$ python -q
>>> import numpy as np
>>> from numpy import linalg as LA
>>> np.set_printoptions(precision=2, suppress=True, linewidth=160)
>>> data = np.array([[4, 5, 1], [5, 8, 2], [8, 4, 3], [14, 21, 5]])
>>> data
array([[ 4,  5,  1],
       [ 5,  8,  2],
       [ 8,  4,  3],
       [14, 21,  5]])
>>> Y = np.c_[data[:, :1] @ np.array([[5]]), np.array([8, 5, 1, 4])]
>>> print(Y)
[[20  8]
 [25  5]
 [40  1]
 [70  4]]
>>> LA.matrix_rank(np.c_[data, Y])
np.int64(4)
>>> np.round(LA.norm(Y - data @ LA.lstsq(data, Y)[0], axis=0), 2) + 0
array([0.  , 5.72])
>>> print(LA.matrix_rank(Y))
2
>>> print(np.round(LA.lstsq(data, Y[:, 0])[0], 2) + 0)
[5. 0. 0.]
>>> LA.matrix_rank(Y, rtol=0.1)
np.int64(1)
>>> [round(float(x), 2) for x in LA.svd(Y, compute_uv=False)[:3]]
[87.03, 7.55]
>>> np.argsort(-LA.norm(Y, axis=0).round(6), kind="stable")[:3]
array([0, 1])
>>> hat = data @ LA.solve(data.T @ data, data.T)
>>> np.diag(hat)
array([0.83, 0.33, 1.  , 0.83])
>>> np.round((np.eye(4) - hat) @ data, 2) + 0
array([[0., 0., 0.],
       [0., 0., 0.],
       [0., 0., 0.],
       [0., 0., 0.]])
>>> round(np.trace(hat), 2)
np.float64(3.0)
>>> x = np.array([-2, 0, -2])
>>> y = data @ x
>>> np.round(LA.solve(data.T @ data, data.T @ y), 2) + 0
array([-2.,  0., -2.])
>>> np.round(LA.pinv(data) @ data, 2) + 0
array([[1., 0., 0.],
       [0., 1., 0.],
       [0., 0., 1.]])
>>> rng = np.random.default_rng(317)
>>> y = y + 0.3 * rng.normal(size=4)
>>> print(y)
[-10.24 -14.17 -21.57 -37.81]
>>> b, *_ = LA.lstsq(data, y)
>>> np.round(data.T @ (y - data @ b), 2) + 0
array([0., 0., 0.])
>>> b
array([-2.07, -0.04, -1.6 ])
>>> feats = np.load("dump.npy")
>>> feats
array([[1.  , 0.  , 0.  , 0.  ],
       [0.  , 0.5 , 0.5 , 0.  ],
       [0.5 , 0.  , 0.5 , 0.  ],
       [0.  , 0.33, 0.33, 0.33]])
>>> # row-stochastic, so 1 is an eigenvalue
>>> idx = rng.permutation(4)
>>> Y = feats[:, idx] * rng.choice([-1, 1], 4)
>>> print(Y)
[[-0.   -0.   -1.   -0.  ]
 [-0.5  -0.5  -0.   -0.  ]
 [-0.   -0.5  -0.5  -0.  ]
 [-0.33 -0.33 -0.   -0.33]]
>>> left, _, VT = LA.svd(feats.T @ Y)
>>> np.round(left @ VT, 2) + 0
array([[ 0.,  0., -1.,  0.],
       [-1.,  0.,  0.,  0.],
       [ 0., -1.,  0.,  0.],
       [ 0.,  0.,  0., -1.]])
>>> round(float(LA.det(feats.T)), 2)
0.08
>>> LA.eigvals(feats)
array([0.33, 0.5 , 0.5 , 1.  ])
>>> print(np.round(LA.eigvals(feats).sum().real, 2))
2.33
>>> np.poly(feats)
array([ 1.  , -2.33,  1.92, -0.67,  0.08])
>>> print(round(float(LA.det(2 * feats)), 2), round(float(LA.det(feats)), 2))
1.33 0.08
>>> np.round(LA.det(feats[::-1]), 2)
np.float64(0.08)
>>> np.round(np.einsum("ij,ji->", feats, feats), 2)
np.float64(1.61)
>>> Y = np.array([[-1, 0], [1, 6], [2, -5], [-3, 8]])
>>> np.round(np.einsum("ik,kj->ij", feats, Y), 2) + 0
array([[-1. ,  0. ],
       [ 1.5,  0.5],
       [ 0.5, -2.5],
       [ 0. ,  3. ]])
>>> feats.reshape(2, -1)
array([[1.  , 0.  , 0.  , 0.  , 0.  , 0.5 , 0.5 , 0.  ],
       [0.5 , 0.  , 0.5 , 0.  , 0.  , 0.33, 0.33, 0.33]])
>>> feats.ravel(order="F")
array([1.  , 0.  , 0.5 , 0.  , 0.  , 0.5 , 0.  , 0.33, 0.  , 0.5 , 0.5 , 0.33, 0.  , 0.  , 0.  , 0.33])
>>> t3 = feats.reshape(4, 2, -1)
>>> print(np.einsum("ihd,ihd->ih", t3, t3))
[[1.   0.  ]
 [0.25 0.25]
 [0.25 0.25]
 [0.11 0.22]]
>>> t3.sum(axis=1)
array([[1.  , 0.  ],
       [0.5 , 0.5 ],
       [1.  , 0.  ],
       [0.33, 0.67]])
>>> E = np.load("x.npy")
>>> print(E)
[[4 0 2]
 [3 1 3]
 [0 4 5]]
>>> print(np.abs(LA.svd(E)[2][-1]))
[0.31 0.74 0.59]
>>> round(LA.norm(E, 2) / LA.norm(E), 2)
np.float64(0.87)
>>> round(np.log10(LA.cond(E)))
2
>>> left, s, VT = LA.svd(E)
>>> np.argmax(s[:-1] / (s[1:] + 1e-6)) + 1
np.int64(2)
>>> Y = left[:, :2] @ np.diag(s[:2]) @ VT[:2]
>>> np.round(np.abs(E - Y).max(), 2)
np.float64(0.07)
>>> Y
array([[ 3.98, -0.05,  2.04],
       [ 3.03,  1.07,  2.95],
       [-0.01,  3.98,  5.01]])
>>> print(LA.matrix_rank(E, rtol=0.05))
2
>>> round(float(LA.norm(E - Y) / LA.norm(E)), 2)
0.01
>>> np.round(LA.norm(E - Y, 2), 2), round(float(s[2]), 2)
(np.float64(0.12), 0.12)
>>> arr = np.loadtxt("arr.csv", delimiter=",")
>>> arr
array([[ 10.,  10.,   8.,  10.,  10.,   8.],
       [  2.,   2.,   8.,   2.,   2.,   8.],
       [  2.,  10.,  10.,   2.,  10.,  10.],
       [  5.,   5.,   4., -15., -15., -12.],
       [  1.,   1.,   4.,  -3.,  -3., -12.],
       [  1.,   5.,   5.,  -3., -15., -15.]])
>>> x = np.array([-2, 2, 1, 1, 2, -2])
>>> print(LA.norm(arr @ x) <= LA.norm(arr, 2) * LA.norm(x) + 1e-9)
True
>>> (arr * x).sum(axis=1)
array([ 22.,  -2.,  28., -17.,  19.,  10.])
>>> arr @ np.ones(6)
array([ 56.,  24.,  44., -28., -12., -22.])
